$ ipython --no-banner

In [1]: import numpy as np

In [2]: np.set_printoptions(precision=1, suppress=True, linewidth=160)

In [3]: E = np.load("layer13.npy")

In [4]: print(E)
[[ 1  0  0  0]
 [ 1 -2  0  0]
 [-1  3  0  0]
 [-2  3  2 -3]]

In [5]: P = np.triu(np.array([[2, 2, 0, 3], [1, 1, 0, 0], [0, 0, 1, 0], [2, 1, 3, 0]]), 1) + np.eye(4)

In [6]: M2 = P @ E @ np.linalg.inv(P)

In [7]: print(P @ E - E @ P)
[[ -4.   3.   6. -12.]
 [  0.  -2.   0.  -3.]
 [  0.   2.   0.   3.]
 [  0.   4.   0.   6.]]

In [8]: print(np.round(np.linalg.det(M2), 1))
0.0

In [9]: rng = np.random.default_rng(72215)

In [10]: labels = rng.permutation(4)

In [11]: print(labels)
[1 0 2 3]

In [12]: M2 = E[labels][:, labels]

In [13]: print(np.diag(M2))
[-2  1  0 -3]

In [14]: print(E.ravel(order="F"))
[ 1  1 -1 -2  0 -2  3  3  0  0  0  2  0  0  0 -3]

In [15]: print(E.reshape(-1, 2))
[[ 1  0]
 [ 0  0]
 [ 1 -2]
 [ 0  0]
 [-1  3]
 [ 0  0]
 [-2  3]
 [ 2 -3]]

In [16]: blk = E.reshape(4, 2, -1)

In [17]: print(blk[:, 0])
[[ 1  0]
 [ 1 -2]
 [-1  3]
 [-2  3]]

In [18]: print(blk.sum(axis=1))
[[ 1  0]
 [ 1 -2]
 [-1  3]
 [ 0  0]]

In [19]: print(np.einsum("ihd,ihd->ih", blk, blk))
[[ 1  0]
 [ 5  0]
 [10  0]
 [13 13]]

In [20]: print(np.einsum("ihd,jhd->hij", blk, blk).shape)
(2, 4, 4)

In [21]: print(np.swapaxes(blk, 1, 2)[0])
[[1 0]
 [0 0]]

In [22]: J = np.loadtxt("block8.csv", delimiter=",")

In [23]: print(J.round(1) + 0)
[[ 1.   0.2  0.   0. ]
 [ 0.2  0.  -0.1 -0.1]
 [ 0.  -0.1  0.4  0.5]
 [ 0.  -0.1  0.5  0.6]]

In [24]: M2 = J / np.linalg.norm(J, axis=1, keepdims=True)

In [25]: C2 = M2 @ M2.T

In [26]: print(np.argwhere(np.triu(np.abs(C2) > 0.95, 1)))
[[2 3]]

In [27]: print(C2[2].round(1) + 0)
[ 0.  -0.6  1.   1. ]

In [28]: Uu, sig, VT = np.linalg.svd(J)

In [29]: evecs = VT[:(sig > 1e-8).sum()]

In [30]: vec = J[3] + 2 * J[2] + rng.integers(2) * np.eye(4)[3]

In [31]: print(vec.round(1) + 0)
[ 0.  -0.2  1.3  1.6]

In [32]: print(np.linalg.matrix_rank(np.vstack([J, vec])))
2

In [33]: print(np.round(np.linalg.norm(vec - evecs.T @ evecs @ vec), 1))
0.0

In [34]: print(np.round(np.diag(evecs.T @ evecs), 1) + 0)
[1.  0.  0.4 0.6]

In [35]: print(np.allclose(evecs.T @ evecs @ vec, vec))
True

In [36]: M = np.load("dump.npy")

In [37]: print(M)
[[2 3 1]
 [1 0 0]
 [2 3 1]
 [3 2 3]]

In [38]: P = M @ np.linalg.solve(M.T @ M, M.T)

In [39]: print(np.linalg.eigvalsh(P))
[0. 1. 1. 1.]

In [40]: print(P.round(1) + 0)
[[0.5 0.  0.5 0. ]
 [0.  1.  0.  0. ]
 [0.5 0.  0.5 0. ]
 [0.  0.  0.  1. ]]

In [41]: print(np.trace(P))
3.0

In [42]: print(np.linalg.matrix_rank(np.eye(4) - P))
1

In [43]: print(np.diag(P))
[0.5 1.  0.5 1. ]

In [44]: print(np.allclose(P @ P, P))
True

In [45]: print(np.round(P @ M[:, 1], 1) + 0)
[3. 0. 3. 2.]

In [46]: print(np.round((np.eye(4) - P) @ M, 1) + 0)
[[0. 0. 0.]
 [0. 0. 0.]
 [0. 0. 0.]
 [0. 0. 0.]]

In [47]: vec = np.array([0, 5, 2])

In [48]: y = M @ vec

In [49]: c, lr = np.zeros(3), 1 / np.linalg.norm(M, 2) ** 2

In [50]: for i in range(8):
    ...:     c -= lr * M.T @ (M @ c - y)
    ...:     if i % 2 == 0: print(i, round(np.linalg.norm(M @ c - y), 1))
    ...: 
0 4.2
2 3.7
4 3.3
6 2.9

In [51]: print(round(np.linalg.cond(M), 1))
9.0

In [52]: print(c)
[2.1 3.5 1.3]

In [53]: r0 = np.array([1, 2])

In [54]: print(np.cross(M[2, :3], M[3, :3]))
[ 7 -3 -5]

In [55]: vec = np.array([2, 5, 5])

In [56]: y = M @ vec

In [57]: print(np.linalg.solve(M.T @ M, M.T @ y))
[2. 5. 5.]

In [58]: print(np.round(np.linalg.pinv(M) @ M, 1) + 0)
[[1. 0. 0.]
 [0. 1. 0.]
 [0. 0. 1.]]

In [59]: y = y + 0.3 * rng.normal(size=4)

In [60]: print(y)
[24.   1.9 23.7 30.9]

In [61]: c, *_ = np.linalg.lstsq(M, y)

In [62]: print(round(np.linalg.norm(y - M @ c), 1))
0.2

In [63]: print([round(float(np.linalg.norm(np.linalg.solve(M.T @ M + lam * np.eye(3), M.T @ y))), 2) for lam in (0, 1, 10, 100)])
[7.35, 6.65, 5.52, 2.13]

In [64]: print(c)
[1.9 5.  5. ]

In [65]: print(np.round(M.T @ (y - M @ c), 1) + 0)
[0. 0. 0.]

In [66]: X = np.maximum(np.array([[0],
    ...:     [-3],
    ...:     [-3],
    ...:     [2],
    ...:     [3],
    ...:     [-2],
    ...:     [1],
    ...:     [0],
    ...:     [3],
    ...:     [3],
    ...:     [2],
    ...:     [-1],
    ...:     [1],
    ...:     [-2],
    ...:     [-3],
    ...:     [1]]) @ np.array([[0, -1, -1]]) + np.array([1, 2, 2]), 0)

In [67]: print(X)
[[1 2 2]
 [1 5 5]
 [1 5 5]
 [1 0 0]
 [1 0 0]
 [1 4 4]
 [1 1 1]
 [1 2 2]
 [1 0 0]
 [1 0 0]
 [1 0 0]
 [1 3 3]
 [1 1 1]
 [1 4 4]
 [1 5 5]
 [1 1 1]]

In [68]: r0, g = X[13], X[8]

In [69]: print(r0 @ r0)
33

In [70]: print(r0 @ g)
1

In [71]: p = (r0 @ g) / (r0 @ r0) * r0

In [72]: print((g - p) @ r0)
0.0

In [73]: print(p.round(1) + 0)
[0.  0.1 0.1]

In [74]: print(np.outer(r0, g))
[[1 0 0]
 [4 0 0]
 [4 0 0]]

In [75]: print(np.linalg.matrix_rank(np.outer(r0, g)))
1

In [76]: r = np.linalg.matrix_rank(X)

In [77]: print(r)
2

In [78]: ns = np.linalg.svd(X)[2][r:].T

In [79]: print(ns[:, 0] / ns[np.abs(ns[:, 0]).round(6).argmax(), 0])
[-0.  1. -1.]

In [80]: print(np.round(X @ ns, 1) + 0)
[[0.]
 [0.]
 [0.]
 [0.]
 [0.]
 [0.]
 [0.]
 [0.]
 [0.]
 [0.]
 [0.]
 [0.]
 [0.]
 [0.]
 [0.]
 [0.]]

In [81]: print(np.allclose(X @ ns, 0))
True

In [82]: print(ns @ ns.T)
[[ 0.   0.   0. ]
 [ 0.   0.5 -0.5]
 [ 0.  -0.5  0.5]]

In [83]: print(np.linalg.matrix_rank(X.T @ X), np.linalg.matrix_rank(X @ X.T))
2 2

In [84]: Uu, sig, VT = np.linalg.svd(X)

In [85]: print(np.argmax(sig[:-1] / (sig[1:] + 1e-6)) + 1)
2

In [86]: M2 = Uu[:, :2] @ np.diag(sig[:2]) @ VT[:2]

In [87]: print(round(np.linalg.norm(X - M2) / np.linalg.norm(X), 1))
0.0

In [88]: print(np.linalg.matrix_rank(X, rtol=0.05))
2

In [89]: print(M2.round(1) + 0)
[[1. 2. 2.]
 [1. 5. 5.]
 [1. 5. 5.]
 [1. 0. 0.]
 [1. 0. 0.]
 [1. 4. 4.]
 [1. 1. 1.]
 [1. 2. 2.]
 [1. 0. 0.]
 [1. 0. 0.]
 [1. 0. 0.]
 [1. 3. 3.]
 [1. 1. 1.]
 [1. 4. 4.]
 [1. 5. 5.]
 [1. 1. 1.]]

In [90]: print(np.linalg.matrix_rank(M2))
2

In [91]: print(round(np.linalg.norm(X, 2) / np.linalg.norm(X), 1))
1.0

In [92]: print(np.linalg.matrix_rank(X, rtol=0.1))
2

In [93]: print([round(float(x), 1) for x in np.linalg.svd(X, compute_uv=False)[:3]])
[16.2, 2.7, 0.0]

In [94]: mat = np.load("run4.npy")

In [95]: print(mat)
[[ 2.1  7.2  3.6]
 [-0.9  6.4  1.6]
 [ 0.9  5.5  2.1]
 [-0.3  5.3  2.2]
 [-0.5  7.3  3.3]
 [ 0.2  5.1  4.2]
 [ 0.   6.7 -0.1]
 [-0.3  6.9  3.5]
 [ 0.4  7.8  2. ]
 [-1.4  6.6  2. ]
 [ 0.2  5.4  3.7]]

In [96]: w1 = np.array([[5, 1, 2, 2], [5, 4, 4, 3], [4, 0, 2, 4]])

In [97]: c = np.array([-1, 3, 3, 0])

In [98]: act = np.maximum(mat @ w1 + c, 0)

In [99]: print(np.linalg.matrix_rank(act))
4

In [100]: print((act > 0).astype(int))
[[1 1 1 1]
 [1 1 1 1]
 [1 1 1 1]
 [1 1 1 1]
 [1 1 1 1]
 [1 1 1 1]
 [1 1 1 1]
 [1 1 1 1]
 [1 1 1 1]
 [1 1 1 1]
 [1 1 1 1]]

In [101]: print((act > 0).mean(axis=0))
[1. 1. 1. 1.]

In [102]: C = np.array([[8, 2], [8, -4], [-1, -8], [1, -2]])

In [103]: print(w1 @ C)
[[ 48 -14]
 [ 71 -44]
 [ 34 -16]]

In [104]: print((act @ C).round(6).argmax(axis=1))
[0 0 0 0 0 0 0 0 0 0 0]

In [105]: M2 = np.array([[3, 0, 5], [-5, -5, -5], [-5, 5, 3]])

In [106]: print(np.einsum("ij->j", mat))
[ 0.4 70.2 28.1]

In [107]: print(np.linalg.matrix_rank(np.vstack([mat, M2.T])))
3

In [108]: C2 = np.cov(mat, rowvar=False)

In [109]: print(np.median(mat, axis=0))
[0.  6.6 2.2]

In [110]: print(round(np.corrcoef(mat[:, 2], mat[:, 1])[0, 1], 1))
-0.2

In [111]: print(np.linalg.eigvalsh(C2)[::-1])
[1.7 0.9 0.6]

In [112]: print(C2.round(1) + 0)
[[ 0.9  0.   0.3]
 [ 0.   0.8 -0.2]
 [ 0.3 -0.2  1.5]]

In [113]: print(np.round(np.corrcoef(mat.T), 1) + 0)
[[ 1.   0.   0.3]
 [ 0.   1.  -0.2]
 [ 0.3 -0.2  1. ]]

In [114]: Xc = mat - mat.mean(axis=0)

In [115]: evecs = np.linalg.svd(Xc)[2][:1]

In [116]: M2 = Xc - Xc @ evecs.T @ evecs

In [117]: print((Xc @ evecs.T).std(axis=0))
[1.2]

In [118]: print(round(np.linalg.norm(M2) / np.linalg.norm(Xc), 1))
0.7

In [119]: print(np.linalg.norm(M2, axis=1).round(6).argmax())
0

In [120]: print(np.round(np.diag(evecs.T @ evecs), 1) + 0)
[0.1 0.  0.8]

In [121]: K = np.array([[-1, 3], [4, -4], [-3, -5], [1, -3]])

In [122]: K[0] = K[1]

In [123]: print(K)
[[ 4 -4]
 [ 4 -4]
 [-3 -5]
 [ 1 -3]]

In [124]: C2 = K.T @ K

In [125]: print(np.linalg.eigvalsh(C2)[::-1])
[77.3 30.7]

In [126]: print(np.linalg.svd(K, compute_uv=False) ** 2)
[77.3 30.7]

In [127]: print(np.allclose(C2, C2.T))
True

In [128]: print(np.trace(C2), (K ** 2).sum())
108 108

In [129]: print(np.diag(C2))
[42 66]

In [130]: P = K @ np.linalg.solve(K.T @ K, K.T)

In [131]: print(np.round(np.linalg.eigvalsh(P), 1) + 0)
[0. 0. 1. 1.]

In [132]: print(np.round((np.eye(4) - P) @ K, 1) + 0)
[[0. 0.]
 [0. 0.]
 [0. 0.]
 [0. 0.]]

In [133]: print(np.diag(P))
[0.5 0.5 0.9 0.1]

In [134]: M2 = np.c_[K[:, :1] @ np.array([[0]]), np.array([-1, -3, 1, -3])]

In [135]: print(M2)
[[ 0 -1]
 [ 0 -3]
 [ 0  1]
 [ 0 -3]]

In [136]: print(np.linalg.lstsq(K, M2[:, 0])[0])
[0. 0.]

In [137]: print(np.linalg.matrix_rank(M2))
1

In [138]: print(np.linalg.matrix_rank(np.c_[K, M2]))
3

In [139]: vec = np.array([4, 4])

In [140]: y = K @ vec

In [141]: print(np.linalg.lstsq(K, y)[0])
[4. 4.]

In [142]: print(np.linalg.solve(K.T @ K, K.T @ y))
[4. 4.]

In [143]: print(np.round(np.linalg.pinv(K) @ K, 1) + 0)
[[1. 0.]
 [0. 1.]]

In [144]: y = y + 0.3 * rng.normal(size=4)

In [145]: print(y)
[ -0.1  -0.4 -32.1  -7.8]

In [146]: c, *_ = np.linalg.lstsq(K, y)

In [147]: print(np.round(K.T @ (y - K @ c), 1) + 0)
[0. 0.]

In [148]: print(round(np.linalg.norm(y - K @ c), 1))
0.4

In [149]: print([round(float(np.linalg.norm(np.linalg.solve(K.T @ K + lam * np.eye(2), K.T @ y))), 2) for lam in (0, 1, 10, 100)])
[5.66, 5.49, 4.33, 1.44]
